$ python -q
>>> import numpy as np
>>> np.set_printoptions(precision=3, suppress=True, linewidth=120)
>>> def rnd(a):
...     return np.round(a, 3) + 0
... 
>>> W0 = np.loadtxt("run10.csv", delimiter=",")
>>> W0
array([[ -6.257,   7.868,   7.815,  -1.918,   2.224,  -4.259,  -4.095,   2.71 ],
       [  4.768,  -6.825,  -6.625,   1.563,  -2.831,   4.175,   4.07 ,  -1.909],
       [  8.244, -11.315, -12.195,   2.368,  -3.875,   5.832,   6.301,  -4.357],
       [ -7.55 ,   9.84 ,   9.916,  -2.237,   3.516,  -5.508,  -5.954,   3.395],
       [ -7.152,   8.598,   8.805,  -2.611,   3.251,  -4.805,  -5.202,   3.107],
       [  1.509,  -2.387,  -2.191,   0.938,  -1.02 ,   1.611,   1.665,  -0.885],
       [  8.493, -10.799, -10.712,   2.755,  -4.015,   6.241,   6.427,  -3.512],
       [  5.322,  -6.776,  -6.707,   1.607,  -2.203,   3.697,   4.044,  -2.598],
       [  3.94 ,  -4.544,  -4.478,   0.967,  -1.232,   2.474,   2.399,  -1.454],
       [ 14.69 , -19.392, -18.963,   4.692,  -6.394,  10.781,  10.532,  -6.42 ],
       [  3.257,  -3.783,  -4.272,   1.249,  -1.555,   2.234,   2.413,  -1.05 ],
       [ -0.547,   1.459,   0.787,  -0.332,   0.823,  -0.407,  -0.97 ,   0.423],
       [  0.005,  -0.712,  -0.831,   0.164,   0.426,   0.182,   0.142,  -0.159],
       [ -4.528,   4.954,   5.333,  -0.624,   2.143,  -2.861,  -2.943,   1.434],
       [ -1.329,   2.161,   2.358,  -0.371,   0.291,  -1.119,  -1.773,   0.33 ],
       [  3.189,  -4.326,  -4.888,   0.704,  -2.041,   2.84 ,   2.063,  -1.505],
       [  0.605,  -0.25 ,  -0.036,   0.083,  -0.369,   0.433,   0.436,  -0.212],
       [ -2.164,   2.461,   3.585,  -1.06 ,   0.628,  -2.011,  -2.236,   1.119],
       [  7.718,  -9.682, -10.021,   2.378,  -3.08 ,   5.943,   6.278,  -3.372],
       [ -8.914,  10.925,  10.976,  -2.024,   3.525,  -6.095,  -6.244,   3.697],
       [  5.744,  -7.01 ,  -7.382,   1.463,  -2.434,   4.234,   4.189,  -3.115],
       [ -5.278,   6.823,   6.904,  -1.428,   2.735,  -3.101,  -4.052,   2.421],
       [  3.751,  -6.073,  -6.373,   0.654,  -2.121,   3.755,   3.401,  -1.713],
       [ -1.917,   1.782,   1.71 ,  -0.562,   0.948,  -0.716,  -0.443,   0.833],
       [  2.718,  -3.414,  -3.389,   0.625,  -1.218,   1.349,   1.681,  -1.721],
       [  4.508,  -5.436,  -5.315,   1.193,  -2.   ,   3.364,   2.961,  -1.832],
       [ -4.333,   5.709,   5.442,  -1.352,   2.449,  -2.873,  -2.849,   2.28 ],
       [  2.738,  -2.817,  -3.243,   0.586,  -1.313,   1.661,   1.73 ,  -1.12 ],
       [ 11.954, -15.471, -15.229,   3.805,  -4.899,   8.591,   8.293,  -4.948],
       [  4.452,  -5.986,  -5.45 ,   1.493,  -1.608,   3.489,   3.237,  -1.982],
       [  8.089, -10.762, -10.345,   2.51 ,  -3.269,   6.172,   5.527,  -3.446],
       [ -5.908,   7.16 ,   7.69 ,  -1.776,   1.973,  -4.038,  -4.058,   2.195],
       [ -7.626,   9.573,   9.979,  -1.865,   2.669,  -5.569,  -5.567,   2.492],
       [ -3.033,   3.41 ,   3.696,  -0.58 ,   1.188,  -2.333,  -2.152,   1.136],
       [ -5.826,   7.477,   7.539,  -1.917,   2.759,  -4.645,  -4.032,   2.493],
       [  3.092,  -4.668,  -4.064,   1.277,  -1.426,   2.498,   1.932,  -1.209],
       [  4.125,  -5.631,  -5.167,   1.401,  -2.215,   3.55 ,   3.16 ,  -1.96 ],
       [ -5.336,   7.36 ,   7.293,  -1.246,   2.273,  -4.033,  -3.921,   2.558],
       [  9.679, -12.288, -12.416,   2.62 ,  -3.682,   7.435,   6.618,  -4.095],
       [  0.081,  -0.256,   0.116,   0.217,   0.201,  -0.132,   0.135,   0.482],
       [  1.449,  -2.093,  -1.861,   0.574,  -0.622,   0.883,   0.854,  -0.528],
       [-16.726,  21.543,  22.21 ,  -5.197,   7.495, -12.187, -12.251,   7.267],
       [ -1.932,   2.691,   2.4  ,  -0.584,   0.288,  -1.131,  -1.367,   1.021],
       [ -3.056,   3.238,   3.189,  -0.708,   1.223,  -1.542,  -2.189,   1.063],
       [ 17.867, -22.833, -22.37 ,   4.809,  -7.832,  13.024,  12.126,  -7.57 ]])
>>> out = np.c_[W0[:, :3] @ np.array([[2, 0, 1], [0, -2, 0], [-2, 1, 0]]), np.array([2, 2, 0, 0, 0, 2, 2, 2, 0, 1, 2, 2, 0, 1, 2, 1, 1, 2, 2, 1, 2, 0, 1, 0, 1, 0, 1, 0, 1, 2, 2, 0, 0, 0, 0, 2, 1, 1, 0, 1, 1, 0, 2, 2, 2])]
>>> rnd(out)
array([[-28.144,  -7.921,  -6.257,   2.   ],
       [ 22.786,   7.025,   4.768,   2.   ],
       [ 40.878,  10.435,   8.244,   0.   ],
       [-34.932,  -9.764,  -7.55 ,   0.   ],
       [-31.914,  -8.391,  -7.152,   0.   ],
       [  7.4  ,   2.583,   1.509,   2.   ],
       [ 38.41 ,  10.886,   8.493,   2.   ],
       [ 24.058,   6.845,   5.322,   2.   ],
       [ 16.836,   4.61 ,   3.94 ,   0.   ],
       [ 67.306,  19.821,  14.69 ,   1.   ],
       [ 15.058,   3.294,   3.257,   2.   ],
       [ -2.668,  -2.131,  -0.547,   2.   ],
       [  1.672,   0.593,   0.005,   0.   ],
       [-19.722,  -4.575,  -4.528,   1.   ],
       [ -7.374,  -1.964,  -1.329,   2.   ],
       [ 16.154,   3.764,   3.189,   1.   ],
       [  1.282,   0.464,   0.605,   1.   ],
       [-11.498,  -1.337,  -2.164,   2.   ],
       [ 35.478,   9.343,   7.718,   2.   ],
       [-39.78 , -10.874,  -8.914,   1.   ],
       [ 26.252,   6.638,   5.744,   2.   ],
       [-24.364,  -6.742,  -5.278,   0.   ],
       [ 20.248,   5.773,   3.751,   1.   ],
       [ -7.254,  -1.854,  -1.917,   0.   ],
       [ 12.214,   3.439,   2.718,   1.   ],
       [ 19.646,   5.557,   4.508,   0.   ],
       [-19.55 ,  -5.976,  -4.333,   1.   ],
       [ 11.962,   2.391,   2.738,   0.   ],
       [ 54.366,  15.713,  11.954,   1.   ],
       [ 19.804,   6.522,   4.452,   2.   ],
       [ 36.868,  11.179,   8.089,   2.   ],
       [-27.196,  -6.63 ,  -5.908,   0.   ],
       [-35.21 ,  -9.167,  -7.626,   0.   ],
       [-13.458,  -3.124,  -3.033,   0.   ],
       [-26.73 ,  -7.415,  -5.826,   0.   ],
       [ 14.312,   5.272,   3.092,   2.   ],
       [ 18.584,   6.095,   4.125,   1.   ],
       [-25.258,  -7.427,  -5.336,   1.   ],
       [ 44.19 ,  12.16 ,   9.679,   0.   ],
       [ -0.07 ,   0.628,   0.081,   1.   ],
       [  6.62 ,   2.325,   1.449,   1.   ],
       [-77.872, -20.876, -16.726,   0.   ],
       [ -8.664,  -2.982,  -1.932,   2.   ],
       [-12.49 ,  -3.287,  -3.056,   2.   ],
       [ 80.474,  23.296,  17.867,   2.   ]])
>>> rnd(np.linalg.lstsq(W0, out[:, 0])[0])
array([ 2.,  0., -2.,  0.,  0.,  0.,  0.,  0.])
>>> np.linalg.matrix_rank(out)
np.int64(4)
>>> Ac = out - out.mean(axis=0)
>>> U, sigma, Vt = np.linalg.svd(Ac, full_matrices=False)
>>> print(np.searchsorted(np.cumsum(sigma ** 2) / (sigma ** 2).sum(), 0.9) + 1)
1
>>> rnd(Vt[0] * np.sign(Vt[0, np.abs(Vt[0]).argmax()]))
array([0.943, 0.262, 0.206, 0.009])
>>> rnd((sigma ** 2).sum() ** 2 / (sigma ** 4).sum())
np.float64(1.002)
>>> rnd(sigma ** 2 / (sigma ** 2).sum())
array([0.999, 0.001, 0.   , 0.   ])
>>> rnd(Ac.mean(axis=0))
array([0., 0., 0., 0.])
>>> (np.sign(U[:, 0]) == np.sign(U[0, 0])).astype(int)
array([1, 0, 0, 1, 1, 0, 0, 0, 0, 0, 0, 1, 1, 1, 1, 0, 1, 1, 0, 1, 0, 1, 0, 1, 0, 0, 1, 0, 0, 0, 0, 1, 1, 1, 1, 0, 0,
       1, 0, 1, 0, 1, 1, 1, 0])
>>> np.linalg.matrix_rank(Ac)
np.int64(4)
>>> U, sigma, Vt = np.linalg.svd(W0)
>>> rnd(sigma)
array([108.476,   2.416,   2.18 ,   2.102,   2.018,   1.87 ,   1.492,   1.359])
>>> np.argmax(sigma[:-1] / (sigma[1:] + 1e-6)) + 1
np.int64(1)
>>> out = U[:, :1] @ np.diag(sigma[:1]) @ Vt[:1]
>>> print(np.linalg.matrix_rank(out))
1
>>> rnd(W0[1] @ W0[12])
np.float64(11.08)
>>> rnd(np.linalg.norm(W0, 2))
np.float64(108.476)
>>> rnd(np.linalg.norm(W0[1] - W0[12]))
np.float64(11.859)
>>> rnd(np.linalg.norm(W0) ** 2 / np.linalg.norm(W0, 2) ** 2)
np.float64(1.002)
>>> rnd(np.linalg.norm(W0, 1)), rnd(np.linalg.norm(W0, np.inf))
(np.float64(312.266), np.float64(108.431))
>>> print(rnd(np.linalg.norm(W0[1], 1)), rnd(np.linalg.norm(W0[1], np.inf)))
32.766 6.825
>>> rnd(np.linalg.norm(W0, axis=0))
array([44.937, 57.806, 58.069, 13.307, 19.606, 32.828, 32.297, 19.458])
>>> Ac = (W0 - W0.mean(axis=0)) / W0.std(axis=0)
>>> rnd(Ac.std(axis=0))
array([1., 1., 1., 1., 1., 1., 1., 1.])
>>> np.argwhere(np.abs(Ac) > 2)
array([[ 9,  0],
       [ 9,  1],
       [ 9,  2],
       [ 9,  3],
       [ 9,  4],
       [ 9,  5],
       [ 9,  6],
       [ 9,  7],
       [41,  0],
       [41,  1],
       [41,  2],
       [41,  3],
       [41,  4],
       [41,  5],
       [41,  6],
       [41,  7],
       [44,  0],
       [44,  1],
       [44,  2],
       [44,  3],
       [44,  4],
       [44,  5],
       [44,  6],
       [44,  7]])
>>> b = np.linalg.lstsq(np.delete(Ac, 3, axis=1), Ac[:, 3])[0]
>>> print(rnd(b))
[ 0.293 -0.825  0.786  0.054 -0.008  0.573 -0.149]
>>> np.abs(b).argmax()
np.int64(1)
>>> F = -2 * np.eye(7) + np.ones((7, 7))
>>> print(F)
[[-1.  1.  1.  1.  1.  1.  1.]
 [ 1. -1.  1.  1.  1.  1.  1.]
 [ 1.  1. -1.  1.  1.  1.  1.]
 [ 1.  1.  1. -1.  1.  1.  1.]
 [ 1.  1.  1.  1. -1.  1.  1.]
 [ 1.  1.  1.  1.  1. -1.  1.]
 [ 1.  1.  1.  1.  1.  1. -1.]]
>>> rng = np.random.default_rng(9005)
>>> z = rng.permutation(7)
>>> z
array([3, 2, 0, 4, 1, 6, 5])
>>> out = F[z][:, z]
>>> print(rnd(np.linalg.det(out)), rnd(np.linalg.det(F[z])))
320.0 -320.0
>>> out
array([[-1.,  1.,  1.,  1.,  1.,  1.,  1.],
       [ 1., -1.,  1.,  1.,  1.,  1.,  1.],
       [ 1.,  1., -1.,  1.,  1.,  1.,  1.],
       [ 1.,  1.,  1., -1.,  1.,  1.,  1.],
       [ 1.,  1.,  1.,  1., -1.,  1.,  1.],
       [ 1.,  1.,  1.,  1.,  1., -1.,  1.],
       [ 1.,  1.,  1.,  1.,  1.,  1., -1.]])
>>> rnd(np.sort(np.abs(np.linalg.eigvals(out))))
array([2., 2., 2., 2., 2., 2., 5.])
>>> ev, vecs = np.linalg.eigh(F)
>>> (ev > 1e-8).sum(), (ev < -1e-8).sum()
(np.int64(1), np.int64(6))
>>> np.unique(ev.round(6) + 0, return_counts=True)[1]
array([6, 1])
>>> rnd(vecs.T @ F @ vecs)
array([[-2.,  0.,  0.,  0.,  0.,  0.,  0.],
       [ 0., -2.,  0.,  0.,  0.,  0.,  0.],
       [ 0.,  0., -2.,  0.,  0.,  0.,  0.],
       [ 0.,  0.,  0., -2.,  0.,  0.,  0.],
       [ 0.,  0.,  0.,  0., -2.,  0.,  0.],
       [ 0.,  0.,  0.,  0.,  0., -2.,  0.],
       [ 0.,  0.,  0.,  0.,  0.,  0.,  5.]])
>>> print(rnd(vecs.T @ vecs))
[[1. 0. 0. 0. 0. 0. 0.]
 [0. 1. 0. 0. 0. 0. 0.]
 [0. 0. 1. 0. 0. 0. 0.]
 [0. 0. 0. 1. 0. 0. 0.]
 [0. 0. 0. 0. 1. 0. 0.]
 [0. 0. 0. 0. 0. 1. 0.]
 [0. 0. 0. 0. 0. 0. 1.]]
>>> rnd(np.abs(vecs[:, -1]))
array([0.378, 0.378, 0.378, 0.378, 0.378, 0.378, 0.378])
>>> mat = np.loadtxt("out1.csv", delimiter=",")
>>> mat
array([[  1.,  -4.,  16., -64.],
       [  1.,  -3.,   9., -27.],
       [  1.,  -2.,   4.,  -8.],
       [  1.,  -1.,   1.,  -1.],
       [  1.,   0.,   0.,   0.]])
>>> out = mat / np.linalg.norm(mat, axis=1)
Traceback (most recent call last):
  File "<python-input-53>", line 1, in <module>
    out = mat / np.linalg.norm(mat, axis=1)
          ~~~~^~~~~~~~~~~~~~~~~~~~~~~~~~~~~
ValueError: operands could not be broadcast together with shapes (5,4) (5,) 
>>> out = mat / np.linalg.norm(mat, axis=1, keepdims=True)
>>> G = out @ out.T
>>> print(np.argwhere(np.triu(np.abs(G) > 0.95, 1)))
[[0 1]
 [0 2]
 [1 2]]
>>> rnd(np.linalg.norm(out, axis=1))
array([1., 1., 1., 1., 1.])
>>> x = np.array([0, -2, -1, 1])
>>> target = mat @ x
>>> b, lr = np.zeros(4), 1 / np.linalg.norm(mat, 2) ** 2
>>> for i in range(50):
...     b -= lr * mat.T @ (mat @ b - target)
...     if i % 10 == 0: print(i, round(np.linalg.norm(mat @ b - target), 3))
... 
0 2.382
10 2.327
20 2.274
30 2.223
40 2.172
>>> rnd(np.linalg.cond(mat))
np.float64(219.619)
